$ python3 -q
>>> import numpy as np
>>> import numpy.linalg as la
>>> np.set_printoptions(suppress=True, linewidth=200)
>>> rng = np.random.default_rng(74)
>>> arr = np.array([[0, 0, -1, -1, 2, 2],
...     [-1, -2, -1, 2, -1, 0],
...     [1, -2, 2, -1, 2, 2],
...     [2, 0, 1, 0, -2, 1],
...     [2, 1, -2, -2, -2, 0],
...     [-1, 2, 2, 0, -1, -2],
...     [2, 1, 1, -2, 0, -2],
...     [2, 1, 0, -2, -1, 0]]) * (rng.random((8, 6)) < 0.3)
>>> arr
array([[ 0,  0,  0,  0,  0,  0],
       [-1,  0,  0,  0,  0,  0],
       [ 0,  0,  0, -1,  2,  0],
       [ 2,  0,  1,  0,  0,  0],
       [ 0,  0, -2,  0,  0,  0],
       [-1,  0,  0,  0,  0,  0],
       [ 0,  0,  0,  0,  0,  0],
       [ 2,  1,  0, -2, -1,  0]])
>>> # row 5 repeats row 1
>>> t3 = np.stack([arr, -1 * arr, arr[::-1]])
>>> np.einsum("bij,cij->bc", t3, t3)
array([[ 26, -26,  -4],
       [-26,  26,   4],
       [ -4,   4,  26]])
>>> la.matrix_rank(t3.reshape(3, -1))
np.int64(2)
>>> t3.sum(axis=0)
array([[ 2,  1,  0, -2, -1,  0],
       [ 0,  0,  0,  0,  0,  0],
       [-1,  0,  0,  0,  0,  0],
       [ 0,  0, -2,  0,  0,  0],
       [ 2,  0,  1,  0,  0,  0],
       [ 0,  0,  0, -1,  2,  0],
       [-1,  0,  0,  0,  0,  0],
       [ 0,  0,  0,  0,  0,  0]])
>>> U, sigma, Vt = la.svd(arr)
>>> V = Vt[:(sigma > 1e-8).sum()]
>>> x = arr[3] + -2 * arr[5] + rng.integers(2) * np.eye(6)[0]
>>> x
array([4., 0., 1., 0., 0., 0.])
>>> np.allclose(V.T @ V @ x, x)
True
>>> la.matrix_rank(np.vstack([arr, x]))
np.int64(4)
>>> round(float(la.norm(arr, "nuc")), 3)
9.688
>>> print(round(float(la.norm(arr[2] - arr[6])), 3))
2.236
>>> round(float(la.norm(arr, 2)), 3)
3.69
>>> np.round(la.norm(arr, axis=1), 3)
array([0.   , 1.   , 2.236, 2.236, 2.   , 1.   , 0.   , 3.162])
>>> np.unique(arr.round(6), axis=0).shape
(6, 6)
>>> np.abs(np.diag(la.qr(arr)[1])) > 1e-9
array([ True,  True,  True,  True, False, False])
>>> np.round(arr @ la.pinv(arr) @ arr, 3) + 0
array([[ 0.,  0.,  0.,  0.,  0.,  0.],
       [-1.,  0.,  0.,  0.,  0.,  0.],
       [ 0.,  0.,  0., -1.,  2.,  0.],
       [ 2.,  0.,  1.,  0.,  0.,  0.],
       [ 0.,  0., -2.,  0.,  0.,  0.],
       [-1.,  0.,  0.,  0.,  0.,  0.],
       [ 0.,  0.,  0.,  0.,  0.,  0.],
       [ 2.,  1.,  0., -2., -1.,  0.]])
>>> np.round(np.trace(la.pinv(arr) @ arr), 3)
np.float64(4.0)
>>> np.allclose(arr[:-1].T @ la.lstsq(arr[:-1].T, arr[-1])[0], arr[-1])
False
>>> K = np.loadtxt("sample16.csv", delimiter=",")
>>> K.round(3)
array([[ 0.539,  0.403, -0.275,  0.102],
       [ 0.403,  0.314, -0.149,  0.176],
       [-0.275, -0.149,  0.38 ,  0.371],
       [ 0.102,  0.176,  0.371,  0.767]])
>>> x = np.array([3, -3, 3, 3])
>>> h1 = np.maximum(K @ x, 0)
>>> print(np.round(np.tanh(K @ x), 3))
[-0.112  0.333  0.954  0.997]
>>> np.flatnonzero(h1 > 1e-9)
array([1, 2, 3])
